$ ipython --no-banner

In [1]: import numpy as np

In [2]: from numpy import linalg as LA

In [3]: np.set_printoptions(precision=1, suppress=True, linewidth=120)

In [4]: F = np.load("case0.npy")

In [5]: print(F)
[[ -1.7   0.4   1.2   1.8  -7.1]
 [  3.7   0.8   0.6  -3.2   9.5]
 [  5.    0.   -5.8  10.2   1.3]
 [  2.1   2.    0.1  -3.4   3.2]
 [  4.    1.8  -1.3  -5.2  10.3]
 [  3.5  -1.3  -5.5  11.    0.9]
 [  8.4   3.2  -3.   -6.4  17.1]
 [ -4.7  -1.5   1.3   7.7 -14.5]
 [  6.3   3.2  -2.7  -7.2  12.5]
 [ -3.1  -1.8   0.6   2.   -4.1]
 [ -8.5  -2.8   2.7   4.  -16.2]
 [ -3.3  -0.6   4.4  -7.7   2.3]
 [  3.8   1.6  -5.8   4.    0.6]
 [ -3.3  -1.4   0.1  -0.6  -2.9]
 [  1.    0.2  -2.4   3.7  -2. ]
 [  4.9   1.6  -1.8  -3.8  11.2]
 [  2.2   0.8  -0.5   2.9   0.5]
 [ -2.5  -1.9  -0.3   9.5 -10.8]
 [  1.6  -1.2  -1.1   4.9   2.4]
 [  5.6  -0.8  -2.6   2.1  13.2]
 [  7.7  -0.3  -3.3   0.3  18.8]
 [ -0.2   0.8   2.6   0.4  -3. ]
 [ -3.3  -1.5   0.   -0.4  -3. ]
 [  3.   -0.1  -5.    7.4  -0.5]
 [ -3.    0.2   2.2  -3.3  -4.7]
 [ -7.1  -1.8   5.8  -6.5  -4.4]
 [  3.   -0.4  -4.6  10.   -1.6]
 [  6.1  -0.3  -2.6   1.6  13.6]
 [ -0.1  -0.7   1.2  -7.6   9.9]
 [  6.7   0.6  -4.4   4.1   9. ]
 [  4.5   0.1  -3.   -0.4  11.1]]

In [6]: labels = F[:, 3] > np.median(F[:, 3])

In [7]: r0 = F[labels].mean(axis=0) - F[~labels].mean(axis=0)

In [8]: print(r0)
[-0.7 -1.  -2.1  9.  -8.3]

In [9]: print(np.argsort(-np.abs(r0).round(6), kind="stable"))
[3 4 2 1 0]

In [10]: print([round(float(x), 1) for x in LA.svd(F, compute_uv=False)[:3]])
[57.0, 33.8, 9.7]

In [11]: print(np.argsort(-LA.norm(F, axis=0).round(6), kind="stable")[:3])
[4 3 0]

In [12]: print(round(np.log10(LA.cond(F))))
2

In [13]: B = np.array([[0, 1, 1], [0, 2, 0], [3, 0, 1]])

In [14]: arr = B + B.T

In [15]: print(arr)
[[0 1 4]
 [1 4 0]
 [4 0 2]]

In [16]: # equal to its transpose

In [17]: proj = np.triu(np.array([[0, 8, 7], [2, 7, 2], [4, 0, 5]]), 1) + np.eye(3)

In [18]: B = proj @ arr @ LA.inv(proj)

In [19]: print(np.trace(B), np.trace(arr))
6.0 6

In [20]: print(B)
[[  36. -255.  276.]
 [   9.  -68.   77.]
 [   4.  -32.   38.]]

In [21]: print(LA.matrix_rank(B))
3

In [22]: print(proj @ arr - arr @ proj)
[[ 36.  32.  12.]
 [  8.  -8. -11.]
 [  0. -32. -28.]]

In [23]: rng = np.random.default_rng(33)

In [24]: W0 = rng.normal(size=(14, 5)) + 3 * np.array([-3, -1, -2, -3, -1])

In [25]: print(W0)
[[ -8.6  -3.6  -5.4  -9.   -4.6]
 [ -8.   -3.1  -5.4  -7.2  -2.7]
 [-10.1  -3.7  -5.  -10.5  -2.7]
 [ -8.6  -4.2  -5.8  -8.4  -3.8]
 [ -9.5  -2.5  -7.3  -9.9  -2. ]
 [ -8.9  -4.4  -6.   -7.1  -4.5]
 [ -8.2  -2.2  -6.2  -8.4  -3.7]
 [ -7.5  -1.3  -6.9  -9.2  -2.9]
 [ -9.6  -2.6  -7.   -8.4  -3.3]
 [ -9.   -2.5  -5.1 -10.   -2.2]
 [ -8.1  -3.1  -4.5  -9.8  -3.5]
 [ -8.6  -3.7  -4.6  -8.8  -1.3]
 [-10.1  -3.9  -4.7 -10.   -1.9]
 [ -9.8  -2.7  -4.8  -9.1  -4.1]]

In [26]: cen = W0 - W0.mean(axis=0)

In [27]: U, sig, vt = LA.svd(cen, full_matrices=False)

In [28]: print(sig)
[4.7 4.  3.  2.7 1.5]

In [29]: print(np.round(sig ** 2 / (sig ** 2).sum(), 1) + 0)
[0.4 0.3 0.2 0.1 0. ]

In [30]: print(np.round(cen.mean(axis=0), 1) + 0)
[0. 0. 0. 0. 0.]

In [31]: print((np.sign(U[:, 0]) == np.sign(U[0, 0])).astype(int))
[1 1 0 1 0 1 1 1 1 0 0 0 0 0]

In [32]: x0 = np.array([2, 2, 3, 2, 3])

In [33]: rhs = W0 @ x0

In [34]: beta, lr = np.zeros(5), 1 / LA.norm(W0, 2) ** 2

In [35]: for i in range(10):
    ...:     beta -= lr * W0.T @ (W0 @ beta - rhs)
    ...:     if i % 2 == 0: print(i, round(LA.norm(W0 @ beta - rhs), 1))
    ...: 
0 11.7
2 11.6
4 11.4
6 11.3
8 11.1

In [36]: print(np.round(LA.cond(W0), 1))
34.0

In [37]: print(beta)
[2.9 1.  1.9 2.8 1.1]

In [38]: E = np.load("run11.npy")

In [39]: print(E)
[[4 0]
 [0 3]]

In [40]: print(round(LA.det(E[::-1]), 1))
-12.0

In [41]: print(np.einsum("ij,ji->", E, E))
25

In [42]: sig = 10 * 0.5 ** np.arange(5)

In [43]: q, _ = LA.qr(np.array([[0.4, 2.0, -1.7, -0.6, -1.1],
    ...:     [2.2, -0.2, -1.5, 0.7, 0.4],
    ...:     [1.8, 1.4, -1.0, 0.3, 0.4],
    ...:     [-2.3, -2.5, -1.7, 1.4, 0.1],
    ...:     [-1.1, -0.6, -1.0, 0.3, 0.3]]))

In [44]: J = rng.normal(size=(22, 5)) * sig @ q

In [45]: print(J)
[[ -2.4  -7.1   0.1  -0.1   1.2]
 [  1.9   2.   -1.   -2.4  -1.3]
 [  2.1 -14.1  10.2   8.9   4.2]
 [ -3.   -0.4  -2.   -0.2   0.6]
 [  1.3  -3.    2.8   0.4   0.6]
 [  0.1   1.7  -3.5   1.6  -1.2]
 [  0.8  -3.5   6.3   1.1   2.5]
 [ -1.1  -6.5   0.5  -0.3   1.3]
 [  1.9  -2.2   4.1   0.9   1.8]
 [  3.7  -3.1   3.7   1.3   0.3]
 [  1.7   2.    3.1   2.5   0.5]
 [  6.9  -9.1  15.2  10.4   4.4]
 [ -5.    1.7  -2.6   5.1   0.9]
 [ -2.3  -9.2   4.1   3.6   4.3]
 [ -1.7  15.7 -11.7  -4.5  -5.8]
 [  2.8  -2.7   4.3  -0.7   1.3]
 [  3.9  -5.2   7.2   2.3   2. ]
 [  2.1   6.5  -4.1  -5.   -3.5]
 [ -1.6   5.8  -4.9 -11.   -3.3]
 [  8.9   1.    8.3   6.1   1.6]
 [ -0.9  -6.5   3.9   4.1   3.9]
 [ -6.6 -11.1  -1.2   1.4   2.5]]

In [46]: x0 = np.array([0, 0, 1, -1, 0])

In [47]: h1 = np.maximum(J @ x0, 0)

In [48]: print(J * (h1 > 1e-9)[:, None])
[[ -2.4  -7.1   0.1  -0.1   1.2]
 [  1.9   2.   -1.   -2.4  -1.3]
 [  2.1 -14.1  10.2   8.9   4.2]
 [ -0.   -0.   -0.   -0.    0. ]
 [  1.3  -3.    2.8   0.4   0.6]
 [  0.    0.   -0.    0.   -0. ]
 [  0.8  -3.5   6.3   1.1   2.5]
 [ -1.1  -6.5   0.5  -0.3   1.3]
 [  1.9  -2.2   4.1   0.9   1.8]
 [  3.7  -3.1   3.7   1.3   0.3]
 [  1.7   2.    3.1   2.5   0.5]
 [  6.9  -9.1  15.2  10.4   4.4]
 [ -0.    0.   -0.    0.    0. ]
 [ -2.3  -9.2   4.1   3.6   4.3]
 [ -0.    0.   -0.   -0.   -0. ]
 [  2.8  -2.7   4.3  -0.7   1.3]
 [  3.9  -5.2   7.2   2.3   2. ]
 [  2.1   6.5  -4.1  -5.   -3.5]
 [ -1.6   5.8  -4.9 -11.   -3.3]
 [  8.9   1.    8.3   6.1   1.6]
 [ -0.   -0.    0.    0.    0. ]
 [ -0.   -0.   -0.    0.    0. ]]

In [49]: print(np.tanh(J @ x0))
[ 0.2  0.9  0.8 -0.9  1.  -1.   1.   0.7  1.   1.   0.6  1.  -1.   0.4 -1.   1.   1.   0.7  1.   1.  -0.2 -1. ]

In [50]: print(J.T @ h1)
[ 103.2 -103.9  191.    23.5   45.7]

In [51]: m1 = np.load("block7.npy")

In [52]: print(m1)
[[ 5.7  2.   3.8  6.   4.3  9.8]
 [18.3  6.4 11.9  3.8  6.3 13.6]
 [18.1  6.1 12.1 11.   9.4 21.9]]

In [53]: print(LA.matrix_rank(m1, rtol=0.1))
2

In [54]: print([round(float(x), 1) for x in LA.svd(m1, compute_uv=False)[:3]])
[45.9, 7.4, 0.2]

In [55]: print(np.round(LA.norm(m1, 2) / LA.norm(m1), 1))
1.0

In [56]: U, sig, vt = LA.svd(m1)

In [57]: print(np.argmax(sig[:-1] / (sig[1:] + 1e-6)) + 1)
2

In [58]: print(sig)
[45.9  7.4  0.2]

In [59]: B = U[:, :2] @ np.diag(sig[:2]) @ vt[:2]

In [60]: print(LA.matrix_rank(m1, rtol=0.05))
2

In [61]: print(LA.matrix_rank(B))
2

In [62]: B = m1 / LA.norm(m1, axis=1, keepdims=True)

In [63]: G = B @ B.T

In [64]: print(G[2])
[1. 1. 1.]

In [65]: print(np.argwhere(np.triu(np.abs(G) > 0.95, 1)))
[[0 2]
 [1 2]]

In [66]: print((G - 2 * np.eye(3)).round(6).argmax(axis=1))
[2 2 0]

In [67]: print(LA.norm(B, axis=1))
[1. 1. 1.]

In [68]: print(np.round(np.degrees(np.arccos(np.clip(G[2, 0], -1, 1))), 1))
11.2

In [69]: blk = np.stack([m1, 2 * m1, m1[::-1]])

In [70]: print(np.einsum("bij,cij->bc", blk, blk))
[[2158.2 4316.4 1721.3]
 [4316.4 8632.8 3442.7]
 [1721.3 3442.7 2158.2]]

In [71]: print((blk @ m1.T).shape)
(3, 3, 3)

In [72]: B = m1 + rng.integers(-2, 3, (3, 2)) @ rng.integers(-2, 3, (2, 6))

In [73]: print(B)
[[10.7  3.   6.8  3.   0.3  6.8]
 [20.3  4.4 17.9 -2.2  2.3 13.6]
 [24.1  8.1 14.1  9.   5.4 17.9]]

In [74]: print(LA.matrix_rank(B - m1, tol=1e-8))
2

In [75]: A = np.load("mat.npy")

In [76]: print(A)
[[ 3.  0.  0.]
 [ 0. -4.  6.]
 [ 0. -1. -2.]]

In [77]: labels = rng.permutation(3)

In [78]: print(labels)
[2 0 1]

In [79]: B = A[labels][:, labels]

In [80]: print(np.diag(B))
[-2.  3. -4.]

In [81]: print(np.sort(np.abs(LA.eigvals(B))))
[3.  3.7 3.7]

In [82]: print(round(float(LA.det(B)), 1), round(LA.det(A[labels]), 1))
42.0 42.0

In [83]: print(np.trace(B))
-3.0

In [84]: x0 = np.array([7, 6, 5])

In [85]: rhs = A @ x0

In [86]: print(rhs)
[ 21.   6. -16.]

In [87]: print(LA.solve(A, 5 * rhs))
[35. 30. 25.]

In [88]: print(LA.solve(A.T, A[2]))
[0. 0. 1.]

In [89]: print(LA.solve(A, A[:, 0]))
[ 1. -0. -0.]

In [90]: r0 = np.array([0, 1, 0, 0, 1, 2]) + 0.5

In [91]: mat = np.outer(r0, r0) / (r0 @ r0)

In [92]: print(mat.round(1) + 0)
[[0.  0.1 0.  0.  0.1 0.1]
 [0.1 0.2 0.1 0.1 0.2 0.3]
 [0.  0.1 0.  0.  0.1 0.1]
 [0.  0.1 0.  0.  0.1 0.1]
 [0.1 0.2 0.1 0.1 0.2 0.3]
 [0.1 0.3 0.1 0.1 0.3 0.5]]

In [93]: # a projection of rank 1

In [94]: evals, vecs = LA.eigh(E)

In [95]: x0 = np.array([-1, -1])

In [96]: print(vecs * np.sqrt(evals) @ vecs.T)
[[2.  0. ]
 [0.  1.7]]

In [97]: print((np.sign(vecs[:, -1].round(6)) == np.sign(vecs[0, -1].round(6))).astype(int))
[1 0]

In [98]: print(LA.eigvalsh(E[1:, 1:]))
[3.]

In [99]: r = LA.matrix_rank(mat)

In [100]: print(r)
1

In [101]: ns = LA.svd(mat)[2][r:].T

In [102]: print([int(LA.matrix_rank(mat[:i])) for i in range(1, len(mat) + 1)])
[1, 1, 1, 1, 1, 1]

In [103]: print(LA.matrix_rank(mat.T @ mat), LA.matrix_rank(mat @ mat.T))
1 1

In [104]: print(ns.shape)
(6, 5)
